$ python -q
>>> import numpy as np
>>> from numpy import linalg as LA
>>> np.set_printoptions(suppress=True, linewidth=140)
>>> W0 = np.loadtxt("x.csv", delimiter=",")
>>> print(W0)
[[1.    0.2   0.04  0.008 0.002]
 [0.2   1.    0.2   0.04  0.008]
 [0.04  0.2   1.    0.2   0.04 ]
 [0.008 0.04  0.2   1.    0.2  ]
 [0.002 0.008 0.04  0.2   1.   ]]
>>> # equal to its transpose
>>> print(LA.matrix_rank(W0))
5
>>> W0[5]
Traceback (most recent call last):
  File "<python-input-7>", line 1, in <module>
    W0[5]
    ~~^^^
IndexError: index 5 is out of bounds for axis 0 with size 5
>>> print(np.count_nonzero(W0))
25
>>> print(W0 - W0[0])
[[ 0.     0.     0.     0.     0.   ]
 [-0.8    0.8    0.16   0.032  0.006]
 [-0.96   0.     0.96   0.192  0.038]
 [-0.992 -0.16   0.16   0.992  0.198]
 [-0.998 -0.192  0.     0.192  0.998]]
>>> LA.rank(W0)
Traceback (most recent call last):
  File "<python-input-10>", line 1, in <module>
    LA.rank(W0)
    ^^^^^^^
AttributeError: module 'numpy.linalg' has no attribute 'rank'
>>> print(np.unravel_index(np.abs(W0).argmax(), W0.shape))
(np.int64(0), np.int64(0))
>>> print(np.abs(W0).max())
1.0
>>> print(np.round(W0.mean(axis=0), 3))
[0.25  0.29  0.296 0.29  0.25 ]
>>> print(W0.sum(axis=1))
[1.25  1.448 1.48  1.448 1.25 ]
>>> X = np.array([[4, 1, 6],
...     [-1, 7, 10],
...     [3, 13, 5],
...     [-4, 12, -1],
...     [-1, 15, -5],
...     [8, 15, -13],
...     [3, 6, -22],
...     [12, 14, -27],
...     [21, 18, -30],
...     [19, 17, -21]])
>>> rng = np.random.default_rng(2835)
>>> labels = rng.permutation(3)
>>> out = X[:, labels] * rng.choice([-1, 1], 3)
>>> print(out)
[[  4   6  -1]
 [ -1  10  -7]
 [  3   5 -13]
 [ -4  -1 -12]
 [ -1  -5 -15]
 [  8 -13 -15]
 [  3 -22  -6]
 [ 12 -27 -14]
 [ 21 -30 -18]
 [ 19 -21 -17]]
>>> U, _, vt = LA.svd(X.T @ out)
>>> print(labels)
[0 2 1]
>>> print(np.round(U @ vt, 3) + 0)
[[ 1.  0.  0.]
 [ 0.  0. -1.]
 [ 0.  1.  0.]]
